$ python -q
>>> import numpy as np
>>> import numpy.linalg as la
>>> np.set_printoptions(precision=1, suppress=True, linewidth=140, legacy="1.25")
>>> def tidy(a):
...     return np.round(a, 1) + 0
... 
>>> W0 = np.loadtxt("run12.csv", delimiter=",")
>>> W0
array([[ 1., -1., -1.,  1., -1.,  1.,  1., -1.],
       [ 1.,  1., -1., -1., -1., -1.,  1.,  1.],
       [ 1.,  1., -1., -1.,  1.,  1., -1., -1.],
       [ 1., -1.,  1., -1.,  1., -1.,  1., -1.],
       [ 1., -1.,  1., -1., -1.,  1., -1.,  1.],
       [ 1.,  1.,  1.,  1., -1., -1., -1., -1.]])
>>> vec = np.array([0, -2, -1, -2, 1, -2, 1, 2])
>>> W0 @ np.ones(8)
array([0., 0., 0., 0., 0., 0.])
>>> np.einsum("ij,j->i", W0, vec)
array([-3.,  5., -3.,  5.,  1., -7.])
>>> W0 @ vec
array([-3.,  5., -3.,  5.,  1., -7.])
>>> print((W0 * vec).sum(axis=1))
[-3.  5. -3.  5.  1. -7.]
>>> print(W0 @ np.eye(8)[6])
[ 1.  1. -1.  1. -1. -1.]
>>> B = W0[0, 0] * W0[1:] - np.outer(W0[1:, 0], W0[0])
>>> B
array([[ 0.,  2.,  0., -2.,  0., -2.,  0.,  2.],
       [ 0.,  2.,  0., -2.,  2.,  0., -2.,  0.],
       [ 0.,  0.,  2., -2.,  2., -2.,  0.,  0.],
       [ 0.,  0.,  2., -2.,  0.,  0., -2.,  2.],
       [ 0.,  2.,  2.,  0.,  0., -2., -2.,  0.]])
>>> print(W0[:, 0] / W0[0, 0])
[1. 1. 1. 1. 1. 1.]
>>> J = np.load("w.npy")
>>> J
array([[3, 3, 3, 2, 2, 0, 3, 1, 1, 3, 0, 0, 2],
       [0, 0, 1, 3, 0, 3, 1, 2, 3, 3, 3, 3, 3],
       [0, 0, 1, 2, 1, 2, 0, 2, 0, 3, 3, 1, 3],
       [0, 0, 0, 0, 2, 2, 1, 1, 3, 3, 2, 0, 1],
       [0, 0, 0, 0, 0, 3, 3, 3, 1, 3, 3, 0, 3],
       [0, 0, 0, 0, 0, 1, 2, 0, 1, 1, 3, 1, 3],
       [0, 0, 0, 0, 0, 0, 0, 2, 1, 3, 1, 3, 2],
       [0, 0, 0, 0, 0, 0, 0, 2, 2, 1, 0, 3, 1],
       [0, 0, 0, 0, 0, 0, 0, 0, 2, 2, 2, 3, 2],
       [0, 0, 0, 0, 0, 0, 0, 0, 0, 0, 0, 3, 1],
       [0, 0, 0, 0, 0, 0, 0, 0, 0, 0, 0, 1, 2],
       [0, 0, 0, 0, 0, 0, 0, 0, 0, 0, 0, 2, 2],
       [0, 0, 0, 0, 0, 0, 0, 0, 0, 0, 0, 0, 0]])
>>> # triangular: eigenvalues sit on the diagonal
>>> def softmax(z):
...     e = np.exp(z - z.max(axis=-1, keepdims=True))
...     return e / e.sum(axis=-1, keepdims=True)
... 
>>> tidy(softmax(10 * J[1]))
array([0. , 0. , 0. , 0.1, 0. , 0.1, 0. , 0. , 0.1, 0.1, 0.1, 0.1, 0.1])
>>> tidy(softmax(J[1]))
array([0. , 0. , 0. , 0.1, 0. , 0.1, 0. , 0. , 0.1, 0.1, 0.1, 0.1, 0.1])
>>> print(tidy(softmax(J[1] + 5)))
[0.  0.  0.  0.1 0.  0.1 0.  0.  0.1 0.1 0.1 0.1 0.1]
>>> att = J @ J.T / np.sqrt(13)
>>> softmax(att).round(6).argmax(axis=1)
array([0, 1, 1, 1, 4, 1, 1, 1, 1, 1, 1, 1, 0])
>>> print(tidy(softmax(att)[1] @ J))
[0. 0. 1. 3. 0. 3. 1. 2. 3. 3. 3. 3. 3.]
>>> try:
...     la.inv(J)
... except la.LinAlgError as e:
...     print(repr(e))
... 
LinAlgError('Singular matrix')
>>> np.unique(J.round(6), axis=0).shape
(13, 13)
>>> np.abs(np.diag(la.qr(J)[1])) > 1e-9
array([ True, False,  True, False, False,  True, False,  True,  True, False, False,  True, False])
>>> vec = np.array([0, -3, 2, -2, 3, 3, 2, -3, 2, -2, 0, 1, 3])
>>> a = np.maximum(J @ vec, 0)
>>> np.flatnonzero(a > 1e-9)
array([ 0,  1,  2,  3,  4,  5,  7,  8,  9, 10, 11])
>>> a
array([ 4, 13,  5, 14, 11, 17,  0,  2,  9,  6,  7,  8,  0])
>>> print(np.maximum(J @ vec, 0) - np.maximum(-J @ vec, 0))
[ 4 13  5 14 11 17 -1  2  9  6  7  8  0]
>>> print(np.maximum(J @ (3 * vec), 0))
[12 39 15 42 33 51  0  6 27 18 21 24  0]
>>> print(tidy(softmax(10 * W0[0])))
[0.2 0.  0.  0.2 0.  0.2 0.2 0. ]
>>> tidy(softmax(W0).sum(axis=1))
array([1., 1., 1., 1., 1., 1.])
>>> att = W0 @ W0.T / np.sqrt(8)
>>> tidy(softmax(att)[0] @ W0)
array([ 1. , -0.7, -0.7,  0.6, -0.8,  0.7,  0.7, -0.8])
>>> tidy(softmax(att))
array([[0.8, 0. , 0. , 0. , 0. , 0. ],
       [0. , 0.8, 0. , 0. , 0. , 0. ],
       [0. , 0. , 0.8, 0. , 0. , 0. ],
       [0. , 0. , 0. , 0.8, 0. , 0. ],
       [0. , 0. , 0. , 0. , 0.8, 0. ],
       [0. , 0. , 0. , 0. , 0. , 0.8]])
>>> softmax(att).round(6).argmax(axis=1)
array([0, 1, 2, 3, 4, 5])
>>> left, sig, VT = la.svd(J)
>>> print(tidy(sig))
[15.9  6.9  5.6  3.9  3.4  3.1  2.5  1.6  1.1  0.8  0.2  0.   0. ]
>>> np.argmax(sig[:-1] / (sig[1:] + 1e-6)) + 1
11
>>> B = left[:, :11] @ np.diag(sig[:11]) @ VT[:11]
>>> tidy(la.norm(J - B) / la.norm(J))
0.0
>>> tidy(np.abs(J - B).max())
0.0
>>> M = np.loadtxt("mat.csv", delimiter=",")
>>> M
array([[-1.,  0.,  0.,  0.,  0.,  0.,  0.,  0.,  0.,  0.,  0.,  0.],
       [ 0.,  1.,  0.,  0.,  0.,  0.,  0.,  0.,  0.,  0.,  0.,  0.],
       [ 0.,  0., -1.,  0.,  0.,  0.,  0.,  0.,  0.,  0.,  0.,  0.],
       [ 0.,  0.,  0.,  1.,  0.,  0.,  0.,  0.,  0.,  0.,  0.,  0.],
       [ 0.,  0.,  0.,  0.,  1.,  0.,  0.,  0.,  0.,  0.,  0.,  0.],
       [ 0.,  0.,  0.,  0.,  0.,  1.,  0.,  0.,  0.,  0.,  0.,  0.],
       [ 0.,  0.,  0.,  0.,  0.,  0.,  1.,  0.,  0.,  0.,  0.,  0.],
       [ 0.,  0.,  0.,  0.,  0.,  0.,  0.,  1.,  0.,  0.,  0.,  0.],
       [ 0.,  0.,  0.,  0.,  0.,  0.,  0.,  0.,  1.,  0.,  0.,  0.],
       [ 0.,  0.,  0.,  0.,  0.,  0.,  0.,  0.,  0.,  1.,  0.,  0.],
       [ 0.,  0.,  0.,  0.,  0.,  0.,  0.,  0.,  0.,  0.,  1.,  0.],
       [ 0.,  0.,  0.,  0.,  0.,  0.,  0.,  0.,  0.,  0.,  0.,  1.]])
>>> tidy(np.sort(la.eigvals(M).real))
array([-1., -1.,  1.,  1.,  1.,  1.,  1.,  1.,  1.,  1.,  1.,  1.])
>>> np.flatnonzero(la.matrix_power((M != 0) + (M.T != 0) + np.eye(12), 12)[3])
array([3])
>>> ev, evecs = la.eigh(M)
>>> vec = np.array([2, 0, 2, 0, 0, 2, 0, 0, 0, 0, 0, 1])
>>> vec @ M @ vec
-3.0
>>> evecs * np.maximum(ev, 0) @ evecs.T
array([[0., 0., 0., 0., 0., 0., 0., 0., 0., 0., 0., 0.],
       [0., 1., 0., 0., 0., 0., 0., 0., 0., 0., 0., 0.],
       [0., 0., 0., 0., 0., 0., 0., 0., 0., 0., 0., 0.],
       [0., 0., 0., 1., 0., 0., 0., 0., 0., 0., 0., 0.],
       [0., 0., 0., 0., 1., 0., 0., 0., 0., 0., 0., 0.],
       [0., 0., 0., 0., 0., 1., 0., 0., 0., 0., 0., 0.],
       [0., 0., 0., 0., 0., 0., 1., 0., 0., 0., 0., 0.],
       [0., 0., 0., 0., 0., 0., 0., 1., 0., 0., 0., 0.],
       [0., 0., 0., 0., 0., 0., 0., 0., 1., 0., 0., 0.],
       [0., 0., 0., 0., 0., 0., 0., 0., 0., 1., 0., 0.],
       [0., 0., 0., 0., 0., 0., 0., 0., 0., 0., 1., 0.],
       [0., 0., 0., 0., 0., 0., 0., 0., 0., 0., 0., 1.]])
>>> print(tidy(vec @ M @ vec / (vec @ vec)), ev[0], ev[-1])
-0.2 -1.0 1.0
>>> evecs * np.abs(ev) @ evecs.T
array([[1., 0., 0., 0., 0., 0., 0., 0., 0., 0., 0., 0.],
       [0., 1., 0., 0., 0., 0., 0., 0., 0., 0., 0., 0.],
       [0., 0., 1., 0., 0., 0., 0., 0., 0., 0., 0., 0.],
       [0., 0., 0., 1., 0., 0., 0., 0., 0., 0., 0., 0.],
       [0., 0., 0., 0., 1., 0., 0., 0., 0., 0., 0., 0.],
       [0., 0., 0., 0., 0., 1., 0., 0., 0., 0., 0., 0.],
       [0., 0., 0., 0., 0., 0., 1., 0., 0., 0., 0., 0.],
       [0., 0., 0., 0., 0., 0., 0., 1., 0., 0., 0., 0.],
       [0., 0., 0., 0., 0., 0., 0., 0., 1., 0., 0., 0.],
       [0., 0., 0., 0., 0., 0., 0., 0., 0., 1., 0., 0.],
       [0., 0., 0., 0., 0., 0., 0., 0., 0., 0., 1., 0.],
       [0., 0., 0., 0., 0., 0., 0., 0., 0., 0., 0., 1.]])
>>> tidy(la.eigvalsh(M[1:, 1:]))
array([-1.,  1.,  1.,  1.,  1.,  1.,  1.,  1.,  1.,  1.,  1.])
